$ ipython --no-banner

In [1]: import numpy as np

In [2]: np.set_printoptions(suppress=True, linewidth=160)

In [3]: u = np.array([3, 4, 2, -5, 5, 5, 3, 5, -4, 3, -4]) + 0.5

In [4]: A = np.outer(u, u) / (u @ u)

In [5]: print(A.round(4))
[[ 0.0616  0.0792  0.044  -0.0792  0.0969  0.0969  0.0616  0.0969 -0.0616  0.0616 -0.0616]
 [ 0.0792  0.1019  0.0566 -0.1019  0.1245  0.1245  0.0792  0.1245 -0.0792  0.0792 -0.0792]
 [ 0.044   0.0566  0.0314 -0.0566  0.0692  0.0692  0.044   0.0692 -0.044   0.044  -0.044 ]
 [-0.0792 -0.1019 -0.0566  0.1019 -0.1245 -0.1245 -0.0792 -0.1245  0.0792 -0.0792  0.0792]
 [ 0.0969  0.1245  0.0692 -0.1245  0.1522  0.1522  0.0969  0.1522 -0.0969  0.0969 -0.0969]
 [ 0.0969  0.1245  0.0692 -0.1245  0.1522  0.1522  0.0969  0.1522 -0.0969  0.0969 -0.0969]
 [ 0.0616  0.0792  0.044  -0.0792  0.0969  0.0969  0.0616  0.0969 -0.0616  0.0616 -0.0616]
 [ 0.0969  0.1245  0.0692 -0.1245  0.1522  0.1522  0.0969  0.1522 -0.0969  0.0969 -0.0969]
 [-0.0616 -0.0792 -0.044   0.0792 -0.0969 -0.0969 -0.0616 -0.0969  0.0616 -0.0616  0.0616]
 [ 0.0616  0.0792  0.044  -0.0792  0.0969  0.0969  0.0616  0.0969 -0.0616  0.0616 -0.0616]
 [-0.0616 -0.0792 -0.044   0.0792 -0.0969 -0.0969 -0.0616 -0.0969  0.0616 -0.0616  0.0616]]

In [6]: ev, V = np.linalg.eigh(A)

In [7]: x0 = np.array([0, -3, 2, 2, 1, 3, 3, 5, -3, -2, 1])

In [8]: print(np.round(V * np.abs(ev) @ V.T, 4))
[[ 0.0616  0.0792  0.044  -0.0792  0.0969  0.0969  0.0616  0.0969 -0.0616  0.0616 -0.0616]
 [ 0.0792  0.1019  0.0566 -0.1019  0.1245  0.1245  0.0792  0.1245 -0.0792  0.0792 -0.0792]
 [ 0.044   0.0566  0.0314 -0.0566  0.0692  0.0692  0.044   0.0692 -0.044   0.044  -0.044 ]
 [-0.0792 -0.1019 -0.0566  0.1019 -0.1245 -0.1245 -0.0792 -0.1245  0.0792 -0.0792  0.0792]
 [ 0.0969  0.1245  0.0692 -0.1245  0.1522  0.1522  0.0969  0.1522 -0.0969  0.0969 -0.0969]
 [ 0.0969  0.1245  0.0692 -0.1245  0.1522  0.1522  0.0969  0.1522 -0.0969  0.0969 -0.0969]
 [ 0.0616  0.0792  0.044  -0.0792  0.0969  0.0969  0.0616  0.0969 -0.0616  0.0616 -0.0616]
 [ 0.0969  0.1245  0.0692 -0.1245  0.1522  0.1522  0.0969  0.1522 -0.0969  0.0969 -0.0969]
 [-0.0616 -0.0792 -0.044   0.0792 -0.0969 -0.0969 -0.0616 -0.0969  0.0616 -0.0616  0.0616]
 [ 0.0616  0.0792  0.044  -0.0792  0.0969  0.0969  0.0616  0.0969 -0.0616  0.0616 -0.0616]
 [-0.0616 -0.0792 -0.044   0.0792 -0.0969 -0.0969 -0.0616 -0.0969  0.0616 -0.0616  0.0616]]

In [9]: print((np.sign(V[:, -1].round(6)) == np.sign(V[0, -1].round(6))).astype(int))
[1 1 1 0 1 1 1 1 0 1 0]

In [10]: print(round(float(x0 @ A @ x0), 4))
9.0881

In [11]: print(round(float(x0 @ A @ x0 / (x0 @ x0)), 4), round(ev[0], 4), round(float(ev[-1]), 4))
0.1212 -0.0 1.0

In [12]: print(np.round(np.linalg.eigvalsh(A[1:, 1:]), 4) + 0)
[0.     0.     0.     0.     0.     0.     0.     0.     0.     0.9384]

In [13]: X = np.load("dump.npy")

In [14]: print(X)
[[2. 0. 0.]
 [0. 6. 4.]
 [0. 4. 6.]]

In [15]: L = np.linalg.cholesky(X)

In [16]: print(L.round(4))
[[1.4142 0.     0.    ]
 [0.     2.4495 0.    ]
 [0.     1.633  1.8257]]

In [17]: print(np.round(L @ L.T, 4))
[[2. 0. 0.]
 [0. 6. 4.]
 [0. 4. 6.]]

In [18]: print(np.round(X / np.sqrt(np.outer(np.diag(X), np.diag(X))), 4))
[[1.     0.     0.    ]
 [0.     1.     0.6667]
 [0.     0.6667 1.    ]]

In [19]: A2 = np.array([[2, -2], [-2, -2], [2, 1]])

In [20]: print(np.linalg.matrix_rank(np.vstack([X, A2.T])))
3

In [21]: print(np.einsum("ik,kj->ji", X, A2))
[[ 4. -4.  4.]
 [-4. -8. -2.]]

In [22]: print(np.einsum("ij,ij->i", X, X))
[ 4. 52. 52.]

In [23]: print(np.vstack([X, A2.T]).shape)
(5, 3)

In [24]: print(np.einsum("ik,kj->ij", X, A2))
[[ 4. -4.]
 [-4. -8.]
 [ 4. -2.]]

In [25]: A2 @ X
---------------------------------------------------------------------------
ValueError                                Traceback (most recent call last)
Cell In[25], line 1
----> 1 A2 @ X

ValueError: matmul: Input operand 1 has a mismatch in its core dimension 0, with gufunc signature (n?,k),(k,m?)->(n?,m?) (size 3 is different from 2)

In [26]: r = np.linalg.matrix_rank(A)

In [27]: print(r)
1

In [28]: N = np.linalg.svd(A)[2][r:].T

In [29]: print([int(np.linalg.matrix_rank(np.delete(A, i, axis=0))) for i in range(11)])
[1, 1, 1, 1, 1, 1, 1, 1, 1, 1, 1]

In [30]: print(np.round(N @ N.T, 4))
[[ 0.9384 -0.0792 -0.044   0.0792 -0.0969 -0.0969 -0.0616 -0.0969  0.0616 -0.0616  0.0616]
 [-0.0792  0.8981 -0.0566  0.1019 -0.1245 -0.1245 -0.0792 -0.1245  0.0792 -0.0792  0.0792]
 [-0.044  -0.0566  0.9686  0.0566 -0.0692 -0.0692 -0.044  -0.0692  0.044  -0.044   0.044 ]
 [ 0.0792  0.1019  0.0566  0.8981  0.1245  0.1245  0.0792  0.1245 -0.0792  0.0792 -0.0792]
 [-0.0969 -0.1245 -0.0692  0.1245  0.8478 -0.1522 -0.0969 -0.1522  0.0969 -0.0969  0.0969]
 [-0.0969 -0.1245 -0.0692  0.1245 -0.1522  0.8478 -0.0969 -0.1522  0.0969 -0.0969  0.0969]
 [-0.0616 -0.0792 -0.044   0.0792 -0.0969 -0.0969  0.9384 -0.0969  0.0616 -0.0616  0.0616]
 [-0.0969 -0.1245 -0.0692  0.1245 -0.1522 -0.1522 -0.0969  0.8478  0.0969 -0.0969  0.0969]
 [ 0.0616  0.0792  0.044  -0.0792  0.0969  0.0969  0.0616  0.0969  0.9384  0.0616 -0.0616]
 [-0.0616 -0.0792 -0.044   0.0792 -0.0969 -0.0969 -0.0616 -0.0969  0.0616  0.9384  0.0616]
 [ 0.0616  0.0792  0.044  -0.0792  0.0969  0.0969  0.0616  0.0969 -0.0616  0.0616  0.9384]]

In [31]: ang = np.radians(36)

In [32]: R = np.eye(3)

In [33]: R[1, 1] = R[2, 2] = np.cos(ang)

In [34]: R[1, 2], R[2, 1] = -np.sin(ang), np.sin(ang)

In [35]: print(R.round(4))
[[ 1.      0.      0.    ]
 [ 0.      0.809  -0.5878]
 [ 0.      0.5878  0.809 ]]

In [36]: A2 = X @ R.T

In [37]: print(round(float(np.linalg.det(R)), 4), np.round(np.trace(R), 4))
1.0 2.618

In [38]: Q, V = np.linalg.qr(X[:, :1])[0], np.linalg.qr(X[:, 1:])[0]

In [39]: s = np.linalg.svd(Q.T @ V, compute_uv=False)

In [40]: print(round(np.linalg.norm(Q @ Q.T - V @ V.T, 2), 4))
1.0

In [41]: print(np.round(np.degrees(np.arccos(s.clip(0, 1))), 4))
[90.]

In [42]: print((s > 0.9).sum())
0

In [43]: mat = np.array([[-1.1, 1.2, 0.7, 0.1, 1.8, 2.2, 0.0, 0.3],
    ...:     [-0.2, 0.1, 1.0, -0.1, 0.5, -1.4, 1.1, -0.1],
    ...:     [1.1, 1.4, -0.8, -1.1, 1.7, 0.6, 0.7, -0.8],
    ...:     [-2.9, -0.3, 0.3, 0.1, 0.2, 0.8, -0.4, 1.3]])

In [44]: rng = np.random.default_rng(556)

In [45]: mat[3] = mat[1] + 0.05 * rng.normal(size=8)

In [46]: print(mat.round(4))
[[-1.1     1.2     0.7     0.1     1.8     2.2     0.      0.3   ]
 [-0.2     0.1     1.     -0.1     0.5    -1.4     1.1    -0.1   ]
 [ 1.1     1.4    -0.8    -1.1     1.7     0.6     0.7    -0.8   ]
 [-0.2568  0.0913  0.9383 -0.1308  0.5193 -1.4201  1.1273 -0.142 ]]

In [47]: print([round(float(x), 4) for x in np.linalg.svd(mat, compute_uv=False)[:3]])
[3.8316, 3.0383, 2.4169]

In [48]: print(np.argsort(-np.linalg.norm(mat, axis=0).round(6), kind="stable")[:3])
[5 4 1]

In [49]: print(np.linalg.matrix_rank(mat, rtol=0.1))
3

In [50]: arr = np.load("arr.npy")

In [51]: print(arr)
[[-1.7  0.   1.8  1.  -1.2  1.  -1.1]
 [ 1.3 -0.4 -0.5  0.8  1.4  0.5  1.7]
 [-1.1  0.6 -0.9  0.3  0.  -0.2  0.6]
 [-0.2  0.8 -1.4  0.6  0.2  0.6 -0.1]]

In [52]: G = arr.T @ arr

In [53]: print(np.round(np.diag(G), 4))
[5.83 1.16 6.26 2.09 3.44 1.65 4.47]

In [54]: print(np.trace(G), round(float((arr ** 2).sum()), 4))
24.9 24.9

In [55]: t3 = np.stack([arr, -1 * arr, arr[::-1]])

In [56]: print(np.linalg.matrix_rank(t3.reshape(3, -1)))
2

In [57]: print((t3 @ arr.T).shape)
(3, 4, 4)

In [58]: print(round(np.linalg.norm(arr, 2), 4))
3.883

In [59]: print(round(float(np.linalg.norm(arr, "nuc")), 4))
9.0952

In [60]: print(round(np.linalg.norm(arr[0] - arr[3]), 4))
4.0509

In [61]: print(round(float(np.linalg.norm(arr) ** 2 / np.linalg.norm(arr, 2) ** 2), 4))
1.6515

In [62]: print(round(np.linalg.norm(arr, 1), 4), round(float(np.linalg.norm(arr, np.inf)), 4))
4.6 7.8

In [63]: print(np.round(np.linalg.norm(arr, axis=0), 4))
[2.4145 1.077  2.502  1.4457 1.8547 1.2845 2.1142]

In [64]: print(np.round(np.linalg.norm(arr, axis=1), 4))
[3.2833 2.8    1.6941 1.8466]

In [65]: x0 = np.array([4, 1, -5, -4, -1, 5, 4])

In [66]: print(np.round((arr * x0).sum(axis=1), 4))
[-18.   12.    0.9   7. ]

In [67]: print(arr @ np.eye(7)[5])
[ 1.   0.5 -0.2  0.6]

In [68]: print(np.round(arr @ np.ones(7), 4))
[-0.2  4.8 -0.7  0.5]
